>>> import numpy as np
>>> from numpy import linalg as LA
>>> np.set_printoptions(precision=2, suppress=True, linewidth=160, legacy="1.25")
>>> mat = np.loadtxt("a.csv", delimiter=",")
>>> mat
array([[-1.03,  1.34,  1.51,  2.61],
       [-2.07,  2.38,  3.03,  5.26],
       [-0.31,  0.57,  0.85,  1.32],
       [ 1.43, -1.69, -2.49, -3.94],
       [ 2.5 , -3.1 , -4.01, -6.5 ],
       [ 0.04,  0.03,  0.1 , -0.06],
       [-2.07,  2.41,  3.41,  5.13],
       [-2.46,  3.09,  4.15,  6.49],
       [-0.03, -0.07,  0.18,  0.04],
       [-0.55,  0.6 ,  0.71,  1.29],
       [ 0.41, -0.67, -0.77, -1.21],
       [-2.49,  2.91,  4.06,  6.56],
       [-1.46,  1.74,  2.36,  3.95],
       [ 0.46, -0.66, -0.81, -1.23],
       [-2.44,  3.05,  4.13,  6.42],
       [ 2.17, -2.39, -3.26, -5.32],
       [-2.5 ,  2.99,  3.89,  6.46],
       [-1.85,  2.49,  3.29,  5.22],
       [ 2.51, -2.99, -4.03, -6.53],
       [ 2.59, -2.98, -4.13, -6.54],
       [-1.07,  1.12,  1.48,  2.55],
       [-1.04,  1.19,  1.75,  2.73],
       [-0.95,  1.12,  1.42,  2.55],
       [ 1.6 , -1.69, -2.27, -3.9 ],
       [ 0.04, -0.1 ,  0.05, -0.11],
       [-2.2 ,  2.78,  3.22,  5.12],
       [ 0.64, -0.55, -0.84, -1.29],
       [ 2.05, -2.38, -3.35, -5.22],
       [ 1.3 , -1.62, -2.45, -3.64],
       [ 2.13, -2.4 , -3.32, -5.19],
       [ 0.48, -0.51, -0.66, -1.21],
       [ 0.48, -0.62, -0.87, -1.34],
       [-0.01, -0.01,  0.06, -0.15]])
>>> d = LA.norm(mat[:, None] - mat[None], axis=-1)
>>> d.shape
(33, 33)
>>> np.unravel_index(d.round(6).argmax(), d.shape)
(7, 19)
>>> np.flatnonzero(d[10] < d.mean() / 2)
array([ 5,  8, 10, 13, 24, 26, 30, 31, 32])
>>> LA.matrix_rank(d ** 2)
6
>>> d.mean(axis=1).argmax()
19
>>> d[:5, :5]
array([[ 0.  ,  3.39,  1.79,  8.61, 12.07],
       [ 3.39,  0.  ,  5.16, 12.  , 15.45],
       [ 1.79,  5.16,  0.  ,  6.85, 10.3 ],
       [ 8.61, 12.  ,  6.85,  0.  ,  3.46],
       [12.07, 15.45, 10.3 ,  3.46,  0.  ]])
>>> ang = np.radians(180)
>>> r_ = np.eye(4)
>>> r_[3, 3] = r_[0, 0] = np.cos(ang)
>>> r_[3, 0], r_[0, 3] = -np.sin(ang), np.sin(ang)
>>> r_.round(2) + 0
array([[-1.,  0.,  0.,  0.],
       [ 0.,  1.,  0.,  0.],
       [ 0.,  0.,  1.,  0.],
       [ 0.,  0.,  0., -1.]])
>>> B = mat @ r_.T
>>> np.abs(B - mat).max(axis=0)
array([ 5.18,  0.  ,  0.  , 13.12])
>>> B
array([[ 1.03,  1.34,  1.51, -2.61],
       [ 2.07,  2.38,  3.03, -5.26],
       [ 0.31,  0.57,  0.85, -1.32],
       [-1.43, -1.69, -2.49,  3.94],
       [-2.5 , -3.1 , -4.01,  6.5 ],
       [-0.04,  0.03,  0.1 ,  0.06],
       [ 2.07,  2.41,  3.41, -5.13],
       [ 2.46,  3.09,  4.15, -6.49],
       [ 0.03, -0.07,  0.18, -0.04],
       [ 0.55,  0.6 ,  0.71, -1.29],
       [-0.41, -0.67, -0.77,  1.21],
       [ 2.49,  2.91,  4.06, -6.56],
       [ 1.46,  1.74,  2.36, -3.95],
       [-0.46, -0.66, -0.81,  1.23],
       [ 2.44,  3.05,  4.13, -6.42],
       [-2.17, -2.39, -3.26,  5.32],
       [ 2.5 ,  2.99,  3.89, -6.46],
       [ 1.85,  2.49,  3.29, -5.22],
       [-2.51, -2.99, -4.03,  6.53],
       [-2.59, -2.98, -4.13,  6.54],
       [ 1.07,  1.12,  1.48, -2.55],
       [ 1.04,  1.19,  1.75, -2.73],
       [ 0.95,  1.12,  1.42, -2.55],
       [-1.6 , -1.69, -2.27,  3.9 ],
       [-0.04, -0.1 ,  0.05,  0.11],
       [ 2.2 ,  2.78,  3.22, -5.12],
       [-0.64, -0.55, -0.84,  1.29],
       [-2.05, -2.38, -3.35,  5.22],
       [-1.3 , -1.62, -2.45,  3.64],
       [-2.13, -2.4 , -3.32,  5.19],
       [-0.48, -0.51, -0.66,  1.21],
       [-0.48, -0.62, -0.87,  1.34],
       [ 0.01, -0.01,  0.06,  0.15]])
>>> np.allclose(LA.norm(mat, axis=1), LA.norm(B, axis=1))
True
>>> round(LA.det(r_), 2), np.trace(r_)
(1.0, 0.0)
>>> M = np.load("test3.npy")
>>> M
array([[0, 0, 0],
       [3, 0, 0],
       [3, 0, 0],
       [0, 0, 0],
       [1, 3, 1],
       [0, 0, 0],
       [0, 0, 0],
       [0, 0, 0],
       [0, 0, 0],
       [0, 0, 0],
       [0, 0, 0],
       [0, 2, 0],
       [1, 1, 1],
       [0, 0, 0],
       [0, 0, 0],
       [0, 2, 0],
       [3, 0, 0],
       [0, 0, 0],
       [0, 0, 0],
       [0, 0, 0],
       [0, 0, 0],
       [0, 0, 0]])
>>> B = np.c_[M[:, :2] @ np.array([[-3, -9], [8, -8]]), np.array([3, -7, 8, -9, -5, -2, 6, 2, -5, -4, 8, 5, 7, 0, -6, -2, 7, 1, 0, -6, -4, 6])]
>>> B
array([[  0,   0,   3],
       [ -9, -27,  -7],
       [ -9, -27,   8],
       [  0,   0,  -9],
       [ 21, -33,  -5],
       [  0,   0,  -2],
       [  0,   0,   6],
       [  0,   0,   2],
       [  0,   0,  -5],
       [  0,   0,  -4],
       [  0,   0,   8],
       [ 16, -16,   5],
       [  5, -17,   7],
       [  0,   0,   0],
       [  0,   0,  -6],
       [ 16, -16,  -2],
       [ -9, -27,   7],
       [  0,   0,   1],
       [  0,   0,   0],
       [  0,   0,  -6],
       [  0,   0,  -4],
       [  0,   0,   6]])
>>> LA.norm(LA.qr(M)[0].T @ B, axis=0) ** 2 / ((B ** 2).sum(axis=0) + 1e-12)
array([1.  , 1.  , 0.04])
>>> np.round(LA.norm(B - M @ LA.lstsq(M, B)[0], axis=0), 2) + 0
array([ 0.  ,  0.  , 24.54])
>>> LA.matrix_rank(B)
3
>>> cov = np.cov(M, rowvar=False)
>>> np.argsort(-M.std(axis=0).round(6), kind="stable")
array([0, 1, 2])
>>> M.std(axis=0)
array([1.03, 0.83, 0.29])
>>> cov.round(2) + 0
array([[1.12, 0.  , 0.05],
       [0.  , 0.72, 0.16],
       [0.05, 0.16, 0.09]])
>>> LA.eigvalsh(cov)[::-1]
array([1.12, 0.75, 0.05])
>>> np.round(np.corrcoef(M[:, 0], M[:, 2])[0, 1], 2)
0.15
>>> np.round(np.corrcoef(M.T), 2) + 0
array([[1.  , 0.  , 0.15],
       [0.  , 1.  , 0.62],
       [0.15, 0.62, 1.  ]])
>>> np.argwhere(np.triu(np.abs(np.corrcoef(M.T)) > 0.8, 1))
array([], shape=(0, 2), dtype=int64)
>>> U, sv, Vh = LA.svd(mat)
>>> sv
array([32.  ,  0.6 ,  0.53,  0.41])
>>> B = U[:, :1] @ np.diag(sv[:1]) @ Vh[:1]
>>> np.round(LA.norm(mat - B, 2), 2), np.round(sv[1], 2)
(0.6, 0.6)
>>> round(float(LA.norm(mat - B) / LA.norm(mat)), 2)
0.03
>>> B = np.array([[1, 2], [-3, 0]])
>>> cent = np.array([[0, 7], [7, 8]])
>>> F = np.kron(B, cent)
>>> F
array([[  0,   7,   0,  14],
       [  7,   8,  14,  16],
       [  0, -21,   0,   0],
       [-21, -24,   0,   0]])
>>> round(LA.det(F.T), 2)
86436.0
>>> np.kron(np.eye(2, dtype=int), F)
array([[  0,   7,   0,  14,   0,   0,   0,   0],
       [  7,   8,  14,  16,   0,   0,   0,   0],
       [  0, -21,   0,   0,   0,   0,   0,   0],
       [-21, -24,   0,   0,   0,   0,   0,   0],
       [  0,   0,   0,   0,   0,   7,   0,  14],
       [  0,   0,   0,   0,   7,   8,  14,  16],
       [  0,   0,   0,   0,   0, -21,   0,   0],
       [  0,   0,   0,   0, -21, -24,   0,   0]])
>>> np.round(LA.norm(F, "nuc"), 2)
82.22
>>> np.round(LA.norm(F) ** 2 / LA.norm(F, 2) ** 2, 2)
1.47
>>> LA.norm(F, axis=1)
array([15.65, 23.77, 21.  , 31.89])
>>> LA.norm(F, axis=0)
array([22.14, 33.62, 14.  , 21.26])
>>> F[3] @ F[0]
-168
>>> np.round(LA.norm(F[3], 1), 2), round(LA.norm(F[3], np.inf), 2)
(45.0, 24.0)
>>> B = np.array([[-1, -2], [-1, 2], [2, -1], [0, -2]])
>>> np.einsum("ij,ij->i", F, F)
array([ 245,  565,  441, 1017])
>>> LA.matrix_rank(np.vstack([F, B.T]))
4
>>> LA.matrix_rank(F @ B)
2
>>> B = np.array([[-1, 5, 1], [5, 7, 1], [1, 8, -8]])
>>> LA.matrix_rank(M @ B)
3
>>> np.einsum("ik,kj->ji", M, B)
array([[ 0, -3, -3,  0, 15,  0,  0,  0,  0,  0,  0, 10,  5,  0,  0, 10, -3,  0,  0,  0,  0,  0],
       [ 0, 15, 15,  0, 34,  0,  0,  0,  0,  0,  0, 14, 20,  0,  0, 14, 15,  0,  0,  0,  0,  0],
       [ 0,  3,  3,  0, -4,  0,  0,  0,  0,  0,  0,  2, -6,  0,  0,  2,  3,  0,  0,  0,  0,  0]])
>>> np.vstack([M, B.T]).shape
(25, 3)
>>> X = np.load("w.npy")
>>> X
array([[  6,   5,  14,  -5,   5,   3],
       [ -4,  -2, -10,   4,  -2,  -2],
       [  6,  -3,  -4,  -7,  -1,  -3],
       [  3,   4,  16,   3,   1,  -5],
       [  0,  -7,   6,   1,  -9,  -7],
       [ -7,  -3,  10,   6,  -6,   2]])
>>> U, sv, Vh = LA.svd(X)
>>> sv.round(2) + 0
array([27.07, 19.31, 13.64,  7.37,  0.  ,  0.  ])
>>> np.argmax(sv[:-1] / (sv[1:] + 1e-6)) + 1
4
>>> B = U[:, :4] @ np.diag(sv[:4]) @ Vh[:4]
>>> B.round(2) + 0
array([[  6.,   5.,  14.,  -5.,   5.,   3.],
       [ -4.,  -2., -10.,   4.,  -2.,  -2.],
       [  6.,  -3.,  -4.,  -7.,  -1.,  -3.],
       [  3.,   4.,  16.,   3.,   1.,  -5.],
       [  0.,  -7.,   6.,   1.,  -9.,  -7.],
       [ -7.,  -3.,  10.,   6.,  -6.,   2.]])
>>> LA.matrix_rank(X, rtol=0.05)
4
>>> round(float(LA.norm(X - B) / LA.norm(X)), 2)
0.0
>>> round(LA.norm(X - B, 2), 2), np.round(sv[4], 2)
(0.0, 0.0)
>>> np.round(X @ LA.pinv(X) @ X, 2) + 0
array([[  6.,   5.,  14.,  -5.,   5.,   3.],
       [ -4.,  -2., -10.,   4.,  -2.,  -2.],
       [  6.,  -3.,  -4.,  -7.,  -1.,  -3.],
       [  3.,   4.,  16.,   3.,   1.,  -5.],
       [  0.,  -7.,   6.,   1.,  -9.,  -7.],
       [ -7.,  -3.,  10.,   6.,  -6.,   2.]])
>>> np.unique(X.round(6), axis=0).shape
(6, 6)
>>> np.round(np.trace(LA.pinv(X) @ X), 2)
4.0
>>> U, sv, Vh = LA.svd(X)
>>> evecs = Vh[:(sv > 1e-8).sum()]
>>> rng = np.random.default_rng(1602)
>>> x = X[5] + 4 * X[1] + rng.integers(2) * np.eye(6)[1]
>>> x
array([-23., -11., -30.,  22., -14.,  -6.])
>>> np.allclose(evecs.T @ evecs @ x, x)
True
>>> np.diag(evecs.T @ evecs)
array([0.51, 0.48, 0.99, 0.67, 0.51, 0.85])
>>> np.round(evecs.T @ evecs, 2) + 0
array([[ 0.51,  0.07,  0.05, -0.38,  0.15, -0.27],
       [ 0.07,  0.48,  0.06,  0.18,  0.46,  0.01],
       [ 0.05,  0.06,  0.99,  0.03, -0.08,  0.03],
       [-0.38,  0.18,  0.03,  0.67,  0.  , -0.2 ],
       [ 0.15,  0.46, -0.08,  0.  ,  0.51,  0.11],
       [-0.27,  0.01,  0.03, -0.2 ,  0.11,  0.85]])
>>> cov = X.T @ X
>>> np.diag(cov)
array([146, 112, 704, 136, 148, 100])
>>> np.trace(cov), (X ** 2).sum()
(1346, 1346)
>>> np.allclose(cov, cov.T)
True
>>> LA.matrix_rank(cov)
4
>>> np.round(LA.svd(X, compute_uv=False) ** 2, 2) + 0
array([732.89, 372.71, 186.1 ,  54.3 ,   0.  ,   0.  ])
>>> np.round(LA.eigvalsh(cov)[::-1], 2) + 0
array([732.89, 372.71, 186.1 ,  54.3 ,   0.  ,   0.  ])
>>> round(float(np.abs(LA.eigvals(X)).max()), 2)
9.64
>>> np.allclose(X @ X.T, X.T @ X)
False
>>> np.round(np.sort(np.abs(LA.eigvals(X))), 2) + 0
array([0.  , 0.  , 3.39, 7.68, 7.68, 9.64])
>>> LA.matrix_power(X, 2)
array([[  64,  -86,  -42, -100,  -62,  -38],
       [ -50,   50,   36,   80,   28,   12],
       [  24,   36,  -18,  -54,   60,   72],
       [ 142,  -21,  -58, -131,   15,  -79],
       [ 116,   84,  -62, -118,  132,   40],
       [  34,    1,  -28,  -23,    9,  -29]])
>>> (X - X.T) / 2
array([[  0. ,   4.5,   4. ,  -4. ,   2.5,   5. ],
       [ -4.5,   0. ,  -3.5,   0. ,   2.5,   0.5],
       [ -4. ,   3.5,   0. , -11.5,  -3.5,  -6.5],
       [  4. ,   0. ,  11.5,   0. ,   0. ,  -5.5],
       [ -2.5,  -2.5,   3.5,   0. ,   0. ,  -0.5],
       [ -5. ,  -0.5,   6.5,   5.5,   0.5,   0. ]])
>>> q, _ = LA.qr(np.array([[-0.5, -1.1, -1.1],
...     [-1.1, -1.0, 0.3],
...     [0.5, 0.5, 0.3],
...     [1.0, -2.0, 1.1],
...     [-0.6, 0.3, -0.9],
...     [0.9, -0.8, -1.4]]))
>>> feats = q @ q.T
>>> feats.round(2) + 0
array([[ 0.48,  0.27, -0.22,  0.01,  0.2 ,  0.29],
       [ 0.27,  0.6 , -0.24,  0.12,  0.07, -0.3 ],
       [-0.22, -0.24,  0.13,  0.01, -0.1 ,  0.  ],
       [ 0.01,  0.12,  0.01,  0.84, -0.32,  0.11],
       [ 0.2 ,  0.07, -0.1 , -0.32,  0.21,  0.09],
       [ 0.29, -0.3 ,  0.  ,  0.11,  0.09,  0.73]])
>>> B = np.array([[5, -4], [2, 2], [-3, -4], [4, -4], [5, -1], [-4, -2]])
>>> B @ feats
Traceback (most recent call last):
  File "<python-input-99>", line 1, in <module>
    B @ feats
    ~~^~~~~~~
ValueError: matmul: Input operand 1 has a mismatch in its core dimension 0, with gufunc signature (n?,k),(k,m?)->(n?,m?) (size 6 is different from 2)
>>> np.vstack([feats, B.T]).shape
(8, 6)
>>> np.einsum("ij,ij->i", feats, feats)
array([0.48, 0.6 , 0.13, 0.84, 0.21, 0.73])
>>> feats @ B
array([[ 3.48, -1.33],
       [ 5.31,  1.09],
       [-2.41, -0.06],
       [ 1.6 , -3.08],
       [ 0.88,  0.61],
       [-1.21, -3.76]])
>>> LA.matrix_rank(feats @ B)
2
>>> B.T @ feats.T
array([[ 3.48,  5.31, -2.41,  1.6 ,  0.88, -1.21],
       [-1.33,  1.09, -0.06, -3.08,  0.61, -3.76]])
